$ ipython --no-banner

In [1]: import numpy as np

In [2]: np.set_printoptions(precision=3, suppress=True, linewidth=200)

In [3]: def rnd(a):
   ...:     return np.round(a, 3) + 0
   ...: 

In [4]: E = np.load("run13.npy")

In [5]: E
Out[5]: 
array([[2, 0, 0, 1, 1],
       [5, 0, 0, 1, 7],
       [2, 0, 0, 1, 1],
       [3, 0, 0, 1, 3],
       [2, 0, 0, 1, 1],
       [5, 0, 0, 1, 7],
       [5, 0, 0, 1, 7],
       [3, 0, 0, 1, 3],
       [5, 0, 0, 1, 7],
       [4, 0, 0, 1, 5],
       [2, 0, 0, 1, 1],
       [3, 0, 0, 1, 3],
       [2, 0, 0, 1, 1],
       [3, 0, 0, 1, 3]])

In [6]: rk = np.linalg.matrix_rank(E)

In [7]: rk
Out[7]: np.int64(2)

In [8]: N = np.linalg.svd(E)[2][rk:].T

In [9]: [int(np.linalg.matrix_rank(E[:, :j + 1])) for j in range(5)]
Out[9]: [1, 1, 1, 2, 2]

In [10]: [int(np.linalg.matrix_rank(E[:i])) for i in range(1, len(E) + 1)]
Out[10]: [1, 2, 2, 2, 2, 2, 2, 2, 2, 2, 2, 2, 2, 2]

In [11]: K = np.diag(10 * np.array([-3, -5, 3, 3, 0])) + np.array([[1, 0, 2, 0, 2],
    ...:     [3, 0, 3, 2, 0],
    ...:     [0, 1, 0, 0, 0],
    ...:     [1, 2, 0, 1, 3],
    ...:     [0, 1, 2, 3, 1]])

In [12]: K
Out[12]: 
array([[-29,   0,   2,   0,   2],
       [  3, -50,   3,   2,   0],
       [  0,   1,  30,   0,   0],
       [  1,   2,   0,  31,   3],
       [  0,   1,   2,   3,   1]])

In [13]: x0 = np.array([1, 2, 0, 0, 1])

In [14]: y = K @ x0

In [15]: c, lr = np.zeros(5), 1 / np.linalg.norm(K, 2) ** 2

In [16]: for i in range(30):
    ...:     c -= lr * K.T @ (K @ c - y)
    ...:     if i % 10 == 0: print(i, round(np.linalg.norm(K @ c - y), 3))
    ...: 
0 21.59
10 0.848
20 0.732

In [17]: rnd(np.linalg.cond(K))
Out[17]: np.float64(72.56)

In [18]: U, s, Vh = np.linalg.svd(K)

In [19]: rnd(s)
Out[19]: array([50.28 , 31.434, 30.707, 28.326,  0.693])

In [20]: A2 = U[:, :4] @ np.diag(s[:4]) @ Vh[:4]

In [21]: np.linalg.matrix_rank(K, rtol=0.05)
Out[21]: np.int64(4)

In [22]: np.linalg.matrix_rank(A2)
Out[22]: np.int64(4)

In [23]: rnd(np.abs(K - A2).max())
Out[23]: np.float64(0.683)

In [24]: rnd(np.linalg.norm(K, 2) / np.linalg.norm(K))
Out[24]: np.float64(0.693)

In [25]: rnd(np.abs(np.linalg.svd(K)[2][-1]))
Out[25]: array([0.068, 0.   , 0.002, 0.1  , 0.993])

In [26]: round(np.log10(np.linalg.cond(K)))
Out[26]: 2

In [27]: np.argsort(-np.linalg.norm(K, axis=0).round(6), kind="stable")[:3]
Out[27]: array([1, 3, 2])

In [28]: u = np.array([0, 0, 2]) + 0.5

In [29]: J = np.eye(3) - 2 * np.outer(u, u) / (u @ u)

In [30]: rnd(J)
Out[30]: 
array([[ 0.926, -0.074, -0.37 ],
       [-0.074,  0.926, -0.37 ],
       [-0.37 , -0.37 , -0.852]])

In [31]: # symmetric, so the eigenvalues are real

In [32]: ev, vecs = np.linalg.eigh(J)

In [33]: x0 = np.array([-1, 0, 1])

In [34]: rnd(np.abs(J).sum(axis=1).max()), np.abs(ev).max()
Out[34]: (np.float64(1.593), np.float64(1.0))

In [35]: rnd(vecs * np.abs(ev) @ vecs.T)
Out[35]: 
array([[1., 0., 0.],
       [0., 1., 0.],
       [0., 0., 1.]])

In [36]: rnd(x0 @ J @ x0)
Out[36]: np.float64(0.815)

In [37]: M = np.load("x.npy")

In [38]: M
Out[38]: 
array([[12,  3, -3],
       [ 4,  1,  1],
       [ 4,  1,  1],
       [12,  3,  3],
       [-8, -2,  2],
       [ 4,  1,  3]])

In [39]: # row 2 repeats row 1

In [40]: U, s, Vh = np.linalg.svd(M)

In [41]: vecs = Vh[:(s > 1e-8).sum()]

In [42]: rng = np.random.default_rng(30557)

In [43]: x0 = M[0] + -2 * M[5] + rng.integers(2) * np.eye(3)[0]

In [44]: x0
Out[44]: array([ 5.,  1., -9.])

In [45]: np.allclose(vecs.T @ vecs @ x0, x0)
Out[45]: False

In [46]: np.linalg.matrix_rank(np.vstack([M, x0]))
Out[46]: np.int64(3)

In [47]: u = np.array([8, -2, -9, 4, -7])

In [48]: W0 = 4 * np.eye(5) + np.outer(u, u)

In [49]: W0
Out[49]: 
array([[ 68., -16., -72.,  32., -56.],
       [-16.,   8.,  18.,  -8.,  14.],
       [-72.,  18.,  85., -36.,  63.],
       [ 32.,  -8., -36.,  20., -28.],
       [-56.,  14.,  63., -28.,  53.]])

In [50]: # symmetric

In [51]: t3 = np.stack([W0, 2 * W0, W0[::-1]])

In [52]: np.einsum("bij,cij->bc", t3, t3)
Out[52]: 
array([[ 47588.,  95176., -10418.],
       [ 95176., 190352., -20836.],
       [-10418., -20836.,  47588.]])

In [53]: np.linalg.matrix_rank(t3)
Out[53]: array([5, 5, 5])

In [54]: t3.sum(axis=0)
Out[54]: 
array([[ 148.,  -34., -153.,   68., -115.],
       [ -16.,   16.,   18.,   -4.,   14.],
       [-288.,   72.,  340., -144.,  252.],
       [  80.,  -16.,  -90.,   52.,  -70.],
       [-100.,   26.,  117.,  -52.,  103.]])

In [55]: t3.shape
Out[55]: (3, 5, 5)
